$ python -q
>>> import numpy as np
>>> from numpy import linalg as LA
>>> np.set_printoptions(suppress=True, linewidth=140)
>>> F = np.load("run10.npy")
>>> F
array([[ -1. , -12. ,  -0.4,   0.2,  -1. ,   0. ,   0.3,   0.9,   1.4,  -1.2,  -0.6],
       [ -0.7,  13. ,   0.1,  -0.2,   0.8,  -0.5,  -1.5,  -0.9,   0.1,   0. ,   0.6],
       [  0.6,  -3. ,  -0.8,   1.6,  -0.5,  -0.8,  -0.9,   1. ,   0.1,  -2.9,   1.3],
       [ -1.6, -17. ,   0.1,  -0.3,  -0.9,   0.3,  -1.9,  -1.6,  -1.1,  -0.1,   2.7],
       [ -0.4,  -6. ,  -1.6,   0.9,  -0.1,  -1.4,  -1. ,   1.3,   2.1,   0. ,  -0.4],
       [  0.8, -14. ,  -1.7,   1.2,  -0.6,  -1.6,  -0.5,  -1.1,   1.5,   0. ,   1.1]])
>>> x0 = np.array([0, 1, 0, -2, 2, -2, -2, -2, 1, 0, 1])
>>> (F @ x0).argmax()
np.int64(1)
>>> np.round((F * x0).sum(axis=1), 2)
array([-16. ,  21.5,  -4.4, -10.2,  -4.1,  -8.6])
>>> np.sign((F @ x0).round(6))
array([-1.,  1., -1., -1., -1., -1.])
>>> W = np.array([[0, 1, 2, 2, 0, 2],
...     [0, 0, 0, 3, 0, 2],
...     [1, 3, 0, 3, 3, 3],
...     [0, 3, 1, 1, 1, 0],
...     [1, 1, 3, 3, 0, 0],
...     [2, 1, 3, 2, 3, 3],
...     [3, 2, 1, 2, 3, 2],
...     [0, 2, 2, 2, 1, 0],
...     [0, 0, 0, 1, 1, 1],
...     [3, 2, 3, 2, 3, 3],
...     [2, 0, 3, 3, 0, 0]])
>>> coef = np.array([-2, 1, -2, -3, -1, 0])
>>> act = np.maximum(F @ W + coef, 0)
>>> LA.matrix_rank(act)
np.int64(1)
>>> act.round(2)
array([[ 0. ,  0. ,  0. ,  0. ,  0. ,  0. ],
       [ 0. ,  0. ,  0. , 33.2,  0. , 20.5],
       [ 0. ,  0. ,  0. ,  0. ,  0. ,  0. ],
       [ 0. ,  0. ,  0. ,  0. ,  0. ,  0. ],
       [ 0. ,  0. ,  0. ,  0. ,  0. ,  0. ],
       [ 0. ,  0. ,  0. ,  0. ,  0. ,  0. ]])
>>> (act > 0).astype(int)
array([[0, 0, 0, 0, 0, 0],
       [0, 0, 0, 1, 0, 1],
       [0, 0, 0, 0, 0, 0],
       [0, 0, 0, 0, 0, 0],
       [0, 0, 0, 0, 0, 0],
       [0, 0, 0, 0, 0, 0]])
>>> cent = np.array([[2, 2], [1, 2], [1, 2], [0, 2], [0, 0], [1, 0]])
>>> (act @ cent).round(6).argmax(axis=1)
array([0, 1, 0, 0, 0, 0])
>>> W @ cent
array([[ 5, 10],
       [ 2,  6],
       [ 8, 14],
       [ 4, 10],
       [ 6, 16],
       [11, 16],
       [11, 16],
       [ 4, 12],
       [ 1,  2],
       [14, 20],
       [ 7, 16]])
>>> other = np.array([[2, 5, 0],
...     [0, 3, 3],
...     [4, 3, 0],
...     [1, 2, 2],
...     [2, 1, 3],
...     [4, 1, 4],
...     [3, 3, 5],
...     [4, 5, 0],
...     [5, 2, 5],
...     [3, 5, 4],
...     [5, 3, 2]])
>>> LA.matrix_rank(F @ other)
np.int64(3)
>>> LA.matrix_rank(np.vstack([F, other.T]))
np.int64(9)
>>> np.round(np.einsum("ij->j", F), 2)
array([ -2.3, -39. ,  -4.3,   3.4,  -2.3,  -4. ,  -5.5,  -0.4,   4.1,  -4.2,   4.7])
>>> m1 = np.load("case2.npy")
>>> m1
array([[ 1,  3, 15, 11, 13,  0, 12,  7, 29],
       [ 0,  0,  5,  5,  5,  0,  6,  3, 11],
       [ 0,  0,  0,  2,  1,  0,  3,  1,  2],
       [ 0,  0,  0,  2,  1,  0,  3,  1,  2],
       [ 1,  3, 15, 11, 13,  0, 12,  7, 29],
       [ 0,  0,  5,  5,  5,  0,  6,  3, 11],
       [ 1,  3, 15, 11, 13,  0, 12,  7, 29],
       [ 1,  3, 15, 11, 13,  0, 12,  7, 29],
       [ 0,  1, 10,  8,  9,  0,  9,  5, 20],
       [ 0,  0,  5,  5,  5,  0,  6,  3, 11],
       [ 1,  3, 15, 11, 13,  0, 12,  7, 29],
       [ 0,  0,  0,  2,  1,  0,  3,  1,  2],
       [ 1,  3, 15, 11, 13,  0, 12,  7, 29],
       [ 0,  0,  5,  5,  5,  0,  6,  3, 11],
       [ 0,  0,  5,  5,  5,  0,  6,  3, 11],
       [ 0,  1, 10,  8,  9,  0,  9,  5, 20],
       [ 0,  0,  5,  5,  5,  0,  6,  3, 11],
       [ 0,  1, 10,  8,  9,  0,  9,  5, 20],
       [ 0,  0,  0,  2,  1,  0,  3,  1,  2]])
>>> U, s, Vt = LA.svd(m1)
>>> np.argmax(s[:-1] / (s[1:] + 1e-6)) + 1
np.int64(4)
>>> other = U[:, :4] @ np.diag(s[:4]) @ Vt[:4]
>>> LA.matrix_rank(other)
np.int64(4)
>>> round(float(np.abs(m1 - other).max()), 2)
0.0
>>> other = m1 / LA.norm(m1, axis=1, keepdims=True)
>>> G = other @ other.T
>>> np.round(np.degrees(np.arccos(np.clip(G[10, 8], -1, 1))), 2)
np.float64(3.27)
>>> G[10].round(2)
array([1.  , 0.99, 0.79, 0.79, 1.  , 0.99, 1.  , 1.  , 1.  , 0.99, 1.  , 0.79, 1.  , 0.99, 0.99, 1.  , 0.99, 1.  , 0.79])
>>> r0, v = m1[16], m1[15]
>>> r0 @ r0
np.int64(241)
>>> p = (r0 @ v) / (r0 @ r0) * r0
>>> np.round(LA.norm(r0 + v) ** 2 + LA.norm(r0 - v) ** 2, 2)
np.float64(1986.0)
>>> np.round((v - p) @ r0, 2)
np.float64(0.0)
>>> np.round(v - p, 2)
array([ 0.  ,  1.  ,  1.2 , -0.8 ,  0.2 ,  0.  , -1.56, -0.28,  0.65])
>>> LA.matrix_rank(np.outer(r0, v))
np.int64(1)
>>> t3 = np.stack([m1, -1 * m1, m1[::-1]])
>>> t3.shape
(3, 19, 9)
>>> LA.matrix_rank(t3.reshape(3, -1))
np.int64(2)
>>> A = np.loadtxt("data.csv", delimiter=",")
>>> A
array([[ 2., -3., -3.,  0., -1.],
       [ 1.,  1., -3., -1.,  0.],
       [ 2.,  1., -2., -1.,  2.],
       [-2., -3., -1.,  2., -1.],
       [ 0.,  0.,  0.,  0.,  2.]])
>>> rng = np.random.default_rng(61329)
>>> idx = rng.permutation(5)
>>> idx
array([2, 0, 1, 4, 3])
>>> other = A[idx][:, idx]
>>> round(LA.det(other), 2), round(LA.det(A[idx]), 2)
(np.float64(32.0), np.float64(-32.0))
>>> other
array([[-2.,  2.,  1.,  2., -1.],
       [-3.,  2., -3., -1.,  0.],
       [-3.,  1.,  1.,  0., -1.],
       [ 0.,  0.,  0.,  2.,  0.],
       [-1., -2., -3., -1.,  2.]])
>>> other = np.array([[3, -1, -3], [-3, -2, 2]])
>>> cent = np.kron(other, A)
>>> cent.shape
(10, 15)
>>> cent
array([[ 6., -9., -9.,  0., -3., -2.,  3.,  3., -0.,  1., -6.,  9.,  9., -0.,  3.],
       [ 3.,  3., -9., -3.,  0., -1., -1.,  3.,  1., -0., -3., -3.,  9.,  3., -0.],
       [ 6.,  3., -6., -3.,  6., -2., -1.,  2.,  1., -2., -6., -3.,  6.,  3., -6.],
       [-6., -9., -3.,  6., -3.,  2.,  3.,  1., -2.,  1.,  6.,  9.,  3., -6.,  3.],
       [ 0.,  0.,  0.,  0.,  6., -0., -0., -0., -0., -2., -0., -0., -0., -0., -6.],
       [-6.,  9.,  9., -0.,  3., -4.,  6.,  6., -0.,  2.,  4., -6., -6.,  0., -2.],
       [-3., -3.,  9.,  3., -0., -2., -2.,  6.,  2., -0.,  2.,  2., -6., -2.,  0.],
       [-6., -3.,  6.,  3., -6., -4., -2.,  4.,  2., -4.,  4.,  2., -4., -2.,  4.],
       [ 6.,  9.,  3., -6.,  3.,  4.,  6.,  2., -4.,  2., -4., -6., -2.,  4., -2.],
       [-0., -0., -0., -0., -6., -0., -0., -0., -0., -4.,  0.,  0.,  0.,  0.,  4.]])
>>> other = cent / np.sqrt((cent ** 2).mean(axis=1, keepdims=True))
>>> LA.matrix_rank(other) == LA.matrix_rank(cent)
np.True_
>>> LA.matrix_rank(cent - cent.mean(axis=1, keepdims=True))
np.int64(10)
>>> np.round(LA.matrix_power(A, 3), 2)
array([[-16.,  -6.,  27.,  15.,  -3.],
       [ -2.,   2.,   7.,   1.,  -9.],
       [ -4., -14.,  12.,   6., -12.],
       [-16.,  26.,  13.,   5.,  27.],
       [  0.,   0.,   0.,   0.,   8.]])
>>> A @ A
array([[ -5., -12.,   9.,   6., -10.],
       [ -1.,  -2.,   1.,   0.,  -6.],
       [  3.,  -4.,  -4.,  -1.,  -1.],
       [-13.,  -4.,  15.,   8.,  -4.],
       [  0.,   0.,   0.,   0.,   4.]])
>>> np.allclose(A, A.T)
False
>>> G = A.T @ A
>>> np.round(LA.svd(A, compute_uv=False) ** 2, 2)
array([32.23, 30.78,  5.44,  3.49,  0.05])
>>> np.diag(G)
array([13., 20., 23.,  6., 10.])
>>> mat = np.loadtxt("x.csv", delimiter=",")
>>> mat
array([[ 0.8,  1.8, -0.3, -8.4,  1.2],
       [-1. , -0.4, -0.6,  2.1, -1.4],
       [-0.4, -1.3,  1.6,  2.7,  1.1],
       [-0.1, -1.5,  0.9,  0.3, -0.7],
       [-0.4, -1.3,  0.6, 11.1, -1.7],
       [-0.5,  1.7, -0.5,  1.5, -1.6],
       [ 0.2, -0.7,  0.8, -4.8,  0.6],
       [-1. , -1.1,  1.3, -2.7, -1. ],
       [-0.7, -0.2, -0.6, -4.8,  0. ],
       [ 0.6,  0.4,  0.9, -1.5, -0.6],
       [ 0.7, -0.6,  1.1,  0.6, -1.6],
       [-0.6, -1.1,  0.3,  1.2, -1.1],
       [ 0.3, -0.8,  0.1,  0. , -0.7]])
>>> cent = mat[[0, 9]].astype(float)
>>> for _ in range(5):
...     idx = LA.norm(mat[:, None] - cent, axis=-1).argmin(axis=1)
...     cent = np.array([mat[idx == j].mean(axis=0) for j in range(2)])
... 
>>> idx
array([0, 1, 1, 1, 1, 1, 0, 0, 0, 1, 1, 1, 1])
>>> cent.round(2)
array([[-0.18, -0.05,  0.3 , -5.18,  0.2 ],
       [-0.16, -0.54,  0.49,  2.  , -0.92]])
>>> np.round(cent[1] - cent[0], 2)
array([ 0.02, -0.49,  0.19,  7.18, -1.12])
>>> x0 = np.array([0, 1, 1, -3, -1])
>>> target = mat @ x0
>>> np.round(LA.pinv(mat) @ mat, 2) + 0
array([[1., 0., 0., 0., 0.],
       [0., 1., 0., 0., 0.],
       [0., 0., 1., 0., 0.],
       [0., 0., 0., 1., 0.],
       [0., 0., 0., 0., 1.]])
>>> target.round(2) + 0
array([ 25.5,  -5.9,  -8.9,  -0.8, -32.3,  -1.7,  13.9,   9.3,  13.6,   6.4,   0.3,  -3.3,   0. ])
>>> target = target + 0.05 * rng.normal(size=13)
>>> target.round(2)
array([ 25.39,  -5.88,  -8.96,  -0.8 , -32.32,  -1.61,  13.83,   9.31,  13.59,   6.42,   0.29,  -3.33,  -0.1 ])
>>> coef, *_ = LA.lstsq(mat, target)
>>> np.round(mat.T @ (target - mat @ coef), 2) + 0
array([0., 0., 0., 0., 0.])
>>> coef.round(2)
array([-0.03,  1.03,  1.  , -3.  , -1.01])
>>> coef.round()
array([-0.,  1.,  1., -3., -1.])
>>> [round(float(LA.norm(LA.solve(mat.T @ mat + lam * np.eye(5), mat.T @ target))), 2) for lam in (0, 1, 10, 100)]
[3.47, 3.32, 2.92, 2.13]
